% python3 -q
>>> import numpy as np
>>> import numpy.linalg as la
>>> np.set_printoptions(precision=3, suppress=True, linewidth=120, sign=" ")
>>> feats = np.load("mat.npy")
>>> feats
array([[-1.,  1.,  1.,  1.,  1.],
       [ 1., -1.,  1.,  1.,  1.],
       [ 1.,  1., -1.,  1.,  1.],
       [ 1.,  1.,  1., -1.,  1.],
       [ 1.,  1.,  1.,  1., -1.]])
>>> # equal to its transpose
>>> round(float(np.abs(la.eigvals(feats)).max()), 3)
3.0
>>> np.allclose(feats @ feats.T, feats.T @ feats)
True
>>> np.trace(feats)
np.float64(-5.0)
>>> np.allclose(feats, feats.T)
True
>>> vals, V = la.eigvalsh(feats)
Traceback (most recent call last):
  File "<python-input-10>", line 1, in <module>
    vals, V = la.eigvalsh(feats)
    ^^^^^^^
ValueError: too many values to unpack (expected 2)
>>> vals, V = la.eigh(feats)
>>> np.round(la.eigvalsh(feats + 2 * np.eye(5)), 3) + 0
array([ 0.,  0.,  0.,  0.,  5.])
>>> la.eigvalsh(feats @ feats)
array([ 4.,  4.,  4.,  4.,  9.])
>>> la.svd(feats, compute_uv=False)
array([ 3.,  2.,  2.,  2.,  2.])
>>> np.round(V.T @ feats @ V, 3) + 0
array([[-2.,  0.,  0.,  0.,  0.],
       [ 0., -2.,  0.,  0.,  0.],
       [ 0.,  0., -2.,  0.,  0.],
       [ 0.,  0.,  0., -2.,  0.],
       [ 0.,  0.,  0.,  0.,  3.]])
>>> vals
array([-2., -2., -2., -2.,  3.])
>>> np.unique(vals.round(6) + 0, return_counts=True)[1]
array([ 4,  1])
>>> np.abs(V[:, -1]).round(6).argmax()
np.int64(0)
>>> J = np.load("layer2.npy")
>>> J
array([[ 0.109,  0.136, -0.298,  0.192,  0.095, -0.222, -0.083,  0.05 ,  0.348],
       [ 1.58 ,  3.042, -1.691,  4.718,  2.889, -4.635, -1.655,  3.08 ,  4.776],
       [-0.398, -1.02 ,  0.551, -1.468, -0.769,  1.446,  0.608, -0.959, -1.452],
       [ 0.454,  0.686, -0.346,  1.451,  0.834, -1.17 , -0.539,  0.97 ,  1.364],
       [-1.555, -2.783,  1.351, -4.353, -3.044,  4.347,  1.483, -2.904, -4.318],
       [-0.816, -1.609,  0.786, -2.379, -1.682,  2.387,  0.873, -1.552, -2.278],
       [ 1.236,  2.385, -1.269,  3.645,  2.299, -3.497, -1.105,  2.44 ,  3.64 ],
       [-3.107, -6.224,  2.983, -9.285, -6.244,  9.287,  2.927, -6.144, -9.191],
       [ 0.333,  0.587, -0.367,  1.207,  0.835, -0.932, -0.395,  0.797,  0.956],
       [-1.373, -3.157,  1.469, -4.686, -3.058,  4.597,  1.729, -3.065, -4.585],
       [-0.215, -0.763,  0.232, -1.058, -0.76 ,  1.035,  0.101, -0.564, -1.104],
       [-0.935, -2.125,  0.994, -2.754, -1.968,  2.994,  1.099, -2.081, -2.956],
       [-0.963, -1.765,  0.754, -2.581, -1.797,  2.725,  0.904, -1.45 , -2.716],
       [-0.07 , -0.124,  0.1  , -0.5  , -0.246,  0.254,  0.049, -0.406, -0.428],
       [ 0.054,  0.317,  0.037,  0.162,  0.042, -0.102,  0.141,  0.113,  0.058],
       [-0.026,  0.165, -0.134,  0.303,  0.248, -0.408,  0.035,  0.122,  0.366],
       [ 0.416,  0.819, -0.595,  1.071,  0.78 , -0.97 , -0.557,  0.706,  1.283],
       [-1.086, -2.099,  0.971, -3.12 , -2.131,  2.971,  1.015, -1.962, -2.847],
       [ 1.016,  2.02 , -1.039,  3.128,  2.047, -3.234, -1.126,  2.14 ,  3.267],
       [-0.909, -2.025,  1.032, -3.02 , -1.859,  3.01 ,  1.012, -1.902, -3.044],
       [-1.747, -3.358,  1.742, -5.085, -3.612,  5.159,  1.813, -3.529, -5.183],
       [-0.351, -0.697,  0.193, -1.042, -0.837,  1.152,  0.239, -0.745, -1.098],
       [ 0.282,  0.735, -0.418,  1.054,  0.593, -1.209, -0.461,  0.724,  0.951],
       [ 1.31 ,  2.413, -1.186,  3.717,  2.416, -3.588, -1.195,  2.411,  3.7  ]])
>>> Q, V = la.qr(J[:, :1])[0], la.qr(J[:, 1:])[0]
>>> sigma = la.svd(Q.T @ V, compute_uv=False)
>>> (sigma > 0.9).sum()
np.int64(1)
>>> sigma
array([ 0.998])
